$ python -q
>>> import numpy as np
>>> np.set_printoptions(precision=2, suppress=True, linewidth=140, legacy="1.25")
>>> def rnd(a):
...     return np.round(a, 2) + 0
... 
>>> K = np.load("block9.npy")
>>> K
array([[0, 0, 1, 1, 1],
       [0, 0, 1, 1, 1],
       [1, 1, 0, 0, 1],
       [1, 1, 0, 0, 1],
       [1, 1, 1, 1, 0]])
>>> U, sig, Vt = np.linalg.svd(K)
>>> rnd(sig)
array([3.24, 2.  , 1.24, 0.  , 0.  ])
>>> np.argmax(sig[:-1] / (sig[1:] + 1e-6)) + 1
3
>>> A2 = U[:, :3] @ np.diag(sig[:3]) @ Vt[:3]
>>> np.linalg.matrix_rank(K, rtol=0.05)
3
>>> rnd(np.abs(K - A2).max())
0.0
>>> np.linalg.matrix_rank(A2)
3
>>> rk = np.linalg.matrix_rank(K)
>>> rk
3
>>> N = np.linalg.svd(K)[2][rk:].T
>>> np.linalg.matrix_rank(K.T @ K), np.linalg.matrix_rank(K @ K.T)
(3, 3)
>>> [int(np.linalg.matrix_rank(K[:i])) for i in range(1, len(K) + 1)]
[1, 1, 2, 2, 3]
>>> N.shape
(5, 2)
>>> [int(np.linalg.matrix_rank(np.delete(K, i, axis=0))) for i in range(5)]
[3, 3, 3, 3, 2]
>>> np.allclose(K @ N, 0)
True
>>> rnd(N @ N.T)
array([[ 0.5, -0.5,  0. ,  0. ,  0. ],
       [-0.5,  0.5,  0. ,  0. ,  0. ],
       [ 0. ,  0. ,  0.5, -0.5,  0. ],
       [ 0. ,  0. , -0.5,  0.5,  0. ],
       [ 0. ,  0. ,  0. ,  0. ,  0. ]])
>>> rnd(K @ N)
array([[0., 0.],
       [0., 0.],
       [0., 0.],
       [0., 0.],
       [0., 0.]])
>>> Q, _ = np.linalg.qr(np.array([[-1.6, 0.0, 0.0, -0.9, -0.2],
...     [0.3, 0.9, 0.4, 0.6, 0.5],
...     [-0.4, 0.1, 0.6, -0.1, 0.0],
...     [0.7, -1.2, 0.4, -0.2, -1.8],
...     [0.6, 0.5, -1.9, -0.6, 0.4]]))
>>> feats = Q[:, :3]
>>> print(rnd(feats))
[[-0.84  0.09  0.26]
 [ 0.16 -0.59 -0.47]
 [-0.21 -0.04 -0.28]
 [ 0.37  0.72 -0.05]
 [ 0.31 -0.35  0.79]]
>>> Q = feats.astype(float).copy()
>>> for j in range(3):
...     Q[:, j] -= Q[:, :j] @ (Q[:, :j].T @ Q[:, j])
...     Q[:, j] /= np.linalg.norm(Q[:, j])
... 
>>> rnd(Q)
array([[-0.84,  0.09,  0.26],
       [ 0.16, -0.59, -0.47],
       [-0.21, -0.04, -0.28],
       [ 0.37,  0.72, -0.05],
       [ 0.31, -0.35,  0.79]])
>>> rnd(Q.T @ feats)
array([[1., 0., 0.],
       [0., 1., 0.],
       [0., 0., 1.]])
